$ python -q
>>> import numpy as np
>>> np.set_printoptions(precision=3, suppress=True, linewidth=120)
>>> tidy = lambda a: np.round(a, 3) + 0
>>> basis = np.sign(np.array([[-1, -2, -1, -2], [2, 1, -1, 1], [1, 1, 0, 2], [1, -2, -2, -2]]))
>>> Y = (np.tril(basis, -1) + np.eye(4)) @ (np.triu(basis, 1) + np.eye(4))
>>> ev = np.array([3, 0, 1, 3])
>>> m1 = np.rint(Y * ev @ np.linalg.inv(Y)) + 0
>>> m1
array([[ 16.,  -2.,  -3.,  -8.],
       [  8.,  -1.,   0.,  -4.],
       [  4.,  -2.,   3.,  -2.],
       [ 22.,  -2.,  -6., -11.]])
>>> U, s, Vt = np.linalg.svd(m1)
>>> np.argmax(s[:-1] / (s[1:] + 1e-6)) + 1
np.int64(3)
>>> Y = U[:, :3] @ np.diag(s[:3]) @ Vt[:3]
>>> tidy(np.linalg.norm(m1 - Y, 2)), tidy(s[3])
(np.float64(0.0), np.float64(0.0))
>>> tidy(Y)
array([[ 16.,  -2.,  -3.,  -8.],
       [  8.,  -1.,   0.,  -4.],
       [  4.,  -2.,   3.,  -2.],
       [ 22.,  -2.,  -6., -11.]])
>>> np.linalg.matrix_rank(Y)
np.int64(3)
>>> th = np.radians(30)
>>> R = np.eye(4)
>>> R[0, 0] = R[1, 1] = np.cos(th)
>>> R[0, 1], R[1, 0] = -np.sin(th), np.sin(th)
>>> tidy(R)
array([[ 0.866, -0.5  ,  0.   ,  0.   ],
       [ 0.5  ,  0.866,  0.   ,  0.   ],
       [ 0.   ,  0.   ,  1.   ,  0.   ],
       [ 0.   ,  0.   ,  0.   ,  1.   ]])
>>> Y = m1 @ R.T
>>> tidy(np.linalg.det(R)), tidy(np.trace(R))
(np.float64(1.0), np.float64(3.732))
>>> tidy(Y)
array([[ 14.856,   6.268,  -3.   ,  -8.   ],
       [  7.428,   3.134,   0.   ,  -4.   ],
       [  4.464,   0.268,   3.   ,  -2.   ],
       [ 20.053,   9.268,  -6.   , -11.   ]])
>>> U, s, Vt = np.linalg.svd(m1)
>>> V = Vt[:(s > 1e-8).sum()]
>>> rng = np.random.default_rng(98)
>>> vec = m1[0] + 2 * m1[1] + rng.integers(2) * np.eye(4)[0]
>>> vec
array([ 32.,  -4.,  -3., -16.])
>>> tidy(V.T @ V)
array([[ 0.8,  0. ,  0. , -0.4],
       [ 0. ,  1. ,  0. ,  0. ],
       [ 0. ,  0. ,  1. ,  0. ],
       [-0.4,  0. ,  0. ,  0.2]])
>>> Y = m1[0, 0] * m1[1:] - np.outer(m1[1:, 0], m1[0])
>>> Y
array([[  0.,   0.,  24.,   0.],
       [  0., -24.,  60.,   0.],
       [  0.,  12., -30.,   0.]])
>>> np.linalg.matrix_rank(Y), np.linalg.matrix_rank(m1)
(np.int64(2), np.int64(3))
>>> hat = np.triu(np.array([[1, 3, 3, 2], [3, 1, 0, 3], [1, 2, 2, 3], [1, 0, 3, 2]]), 1) + np.eye(4)
>>> Y = hat @ m1 @ np.linalg.inv(hat)
>>> np.linalg.matrix_rank(Y)
np.int64(3)
>>> tidy(np.linalg.det(Y))
np.float64(0.0)
>>> Y
array([[  96., -303., -294., 1551.],
       [  74., -229., -240., 1222.],
       [  70., -218., -225., 1154.],
       [  22.,  -68.,  -72.,  365.]])
>>> hat @ m1 - m1 @ hat
array([[ 80., -61., -51., -57.],
       [ 66., -30., -42., -46.],
       [ 66., -18., -30., -44.],
       [  0., -66., -66., -20.]])
>>> Y = np.array([[-4, 0, 1],
...     [-9, -8, -2],
...     [-8, 5, -7],
...     [-4, -9, -2],
...     [7, 6, 8],
...     [0, 1, 3]])
>>> A = Y.T @ Y
>>> A
array([[226, 110, 134],
       [110, 207,  50],
       [134,  50, 131]])
>>> ev, V = np.linalg.eigh(A)
>>> vec = np.array([-2, -1, -1])
>>> tidy(np.linalg.eigvalsh(A[1:, 1:]))
array([106.199, 231.801])
>>> tidy(vec @ A @ vec / (vec @ vec)), tidy(ev[0]), tidy(ev[-1])
(np.float64(386.333), np.float64(32.261), np.float64(395.839))
>>> W0 = np.load("mat.npy")
>>> W0
array([[-6, 10,  6, -2],
       [ 0,  0,  0,  0]])
>>> W0.reshape(-1, 2)
array([[-6, 10],
       [ 6, -2],
       [ 0,  0],
       [ 0,  0]])
>>> W0.ravel(order="F")
array([-6,  0, 10,  0,  6,  0, -2,  0])
>>> blk = W0.reshape(2, 2, -1)
>>> np.einsum("ihd,ihd->ih", blk, blk)
array([[136,  40],
       [  0,   0]])
>>> blk[:, 0]
array([[-6, 10],
       [ 0,  0]])
>>> np.swapaxes(blk, 1, 2)[0]
array([[-6,  6],
       [10, -2]])
>>> blk.sum(axis=1)
array([[0, 8],
       [0, 0]])
>>> np.einsum("ihd,jhd->hij", blk, blk).shape
(2, 2, 2)
>>> f = np.array([0, 1, -1, 1])
>>> v = np.array([5, 1, 1, 8, 6, 8])
>>> data = np.outer(f, v)
>>> data
array([[ 0,  0,  0,  0,  0,  0],
       [ 5,  1,  1,  8,  6,  8],
       [-5, -1, -1, -8, -6, -8],
       [ 5,  1,  1,  8,  6,  8]])
>>> tidy(np.linalg.norm(data, axis=1))
array([ 0.  , 13.82, 13.82, 13.82])
>>> tidy(np.linalg.norm(data) ** 2 / np.linalg.norm(data, 2) ** 2)
np.float64(1.0)
>>> tidy(np.linalg.norm(data, 2))
np.float64(23.937)
>>> [round(float(x), 3) for x in np.linalg.svd(data, compute_uv=False)[:3]]
[23.937, 0.0, 0.0]
>>> tidy(np.linalg.norm(data, 2) / np.linalg.norm(data))
np.float64(1.0)
>>> np.unique(W0.round(6), axis=0).shape
(2, 4)
>>> np.linalg.matrix_rank(data)
np.int64(1)
>>> tidy(np.linalg.norm(data))
np.float64(23.937)
>>> np.diff(data, axis=0)
array([[  5,   1,   1,   8,   6,   8],
       [-10,  -2,  -2, -16, -12, -16],
       [ 10,   2,   2,  16,  12,  16]])
>>> tidy(np.linalg.svd(data, compute_uv=False))
array([23.937,  0.   ,  0.   ,  0.   ])
>>> data.sum(axis=0)
array([5, 1, 1, 8, 6, 8])
>>> K = np.load("block7.npy")
>>> tidy(K)
array([[-0.076, -0.24 , -0.518],
       [ 0.076, -0.023,  0.842],
       [ 0.918,  0.358, -0.139],
       [ 0.382, -0.902,  0.061]])
>>> O, V = np.linalg.qr(K[:, :1])[0], np.linalg.qr(K[:, 1:])[0]
>>> s = np.linalg.svd(O.T @ V, compute_uv=False)
>>> tidy(s)
array([0.])
>>> tidy(np.degrees(np.arccos(s.clip(0, 1))))
array([90.])
>>> tidy(np.linalg.norm(O @ O.T - V @ V.T, 2))
np.float64(1.0)
>>> Y = K / np.sqrt((K ** 2).mean(axis=1, keepdims=True))
>>> tidy(np.linalg.norm(Y, axis=1))
array([1.732, 1.732, 1.732, 1.732])
>>> np.linalg.matrix_rank(Y) == np.linalg.matrix_rank(K)
np.True_
>>> Y = np.c_[K[:, :2] @ np.array([[0, 0], [-2, 2]]), np.array([2, 0, 0, 1])]
>>> tidy(Y)
array([[ 0.48 , -0.48 ,  2.   ],
       [ 0.045, -0.045,  0.   ],
       [-0.716,  0.716,  0.   ],
       [ 1.804, -1.804,  1.   ]])
>>> tidy(np.linalg.norm(Y - K @ np.linalg.lstsq(K, Y)[0], axis=0))
array([0.   , 0.   , 1.445])
>>> tidy(np.linalg.lstsq(K, Y[:, 0])[0])
array([ 0., -2.,  0.])
>>> tidy(np.linalg.norm(np.linalg.qr(K)[0].T @ Y, axis=0) ** 2 / ((Y ** 2).sum(axis=0) + 1e-12))
array([1.   , 1.   , 0.582])
>>> X = np.load("data.npy")
>>> X
array([[  0,  -3,  -5, -10,  -8],
       [  3,   0,  15,  11,   2],
       [  5, -15,   0,   2, -14],
       [ 10, -11,  -2,   0,   5],
       [  8,  -2,  14,  -5,   0]])
>>> np.allclose(X[:-1].T @ np.linalg.lstsq(X[:-1].T, X[-1])[0], X[-1])
True
>>> np.linalg.lstsq(X[:-1].T, X[-1])[2]
np.int32(4)
>>> vec = np.array([1, 0, -1, 1, -1, 1])
>>> h = np.maximum(data @ vec, 0)
>>> data.T @ h
array([140,  28,  28, 224, 168, 224])
>>> np.maximum(data @ vec, 0) - np.maximum(-data @ vec, 0)
array([  0,  14, -14,  14])
>>> np.maximum(data @ (3 * vec), 0)
array([ 0, 42,  0, 42])
>>> np.flatnonzero(h > 1e-9)
array([1, 3])
>>> U, s, Vt = np.linalg.svd(X)
>>> np.argmax(s[:-1] / (s[1:] + 1e-6)) + 1
np.int64(4)
>>> Y = U[:, :4] @ np.diag(s[:4]) @ Vt[:4]
>>> tidy(np.abs(X - Y).max())
np.float64(0.0)
>>> F = np.load("case17.npy")
>>> F
array([[0, 1, 0, 1, 0, 0],
       [1, 0, 0, 0, 0, 1],
       [0, 0, 0, 1, 1, 1],
       [1, 0, 1, 0, 0, 0],
       [0, 0, 1, 0, 0, 0],
       [0, 1, 1, 0, 0, 0]])
>>> np.all(np.linalg.eigvalsh(F) > 0)
np.False_
>>> np.argwhere(np.triu(F))
array([[0, 1],
       [0, 3],
       [1, 5],
       [2, 3],
       [2, 4],
       [2, 5]])
>>> F @ F
array([[2, 0, 1, 0, 0, 1],
       [0, 2, 1, 1, 0, 0],
       [1, 1, 3, 0, 0, 0],
       [0, 1, 0, 2, 1, 1],
       [0, 0, 0, 1, 1, 1],
       [1, 0, 0, 1, 1, 2]])
>>> Lm = np.diag(F.sum(axis=1)) - F
>>> np.linalg.matrix_rank(Lm)
np.int64(5)
>>> Lm @ np.ones(6)
array([0., 0., 0., 0., 0., 0.])
>>> mat = np.load("run18.npy")
>>> mat
array([[1, 2, 0, 2, 0],
       [2, 1, 2, 0, 2],
       [0, 2, 1, 2, 0],
       [2, 0, 2, 1, 2],
       [0, 2, 0, 2, 1]])
>>> tidy(np.linalg.det(2 * mat)), tidy(np.linalg.det(mat))
(np.float64(-736.0), np.float64(-23.0))
>>> tidy(np.linalg.det(mat[::-1]))
np.float64(-23.0)
>>> np.kron(np.eye(2, dtype=int), mat)
array([[1, 2, 0, 2, 0, 0, 0, 0, 0, 0],
       [2, 1, 2, 0, 2, 0, 0, 0, 0, 0],
       [0, 2, 1, 2, 0, 0, 0, 0, 0, 0],
       [2, 0, 2, 1, 2, 0, 0, 0, 0, 0],
       [0, 2, 0, 2, 1, 0, 0, 0, 0, 0],
       [0, 0, 0, 0, 0, 1, 2, 0, 2, 0],
       [0, 0, 0, 0, 0, 2, 1, 2, 0, 2],
       [0, 0, 0, 0, 0, 0, 2, 1, 2, 0],
       [0, 0, 0, 0, 0, 2, 0, 2, 1, 2],
       [0, 0, 0, 0, 0, 0, 2, 0, 2, 1]])
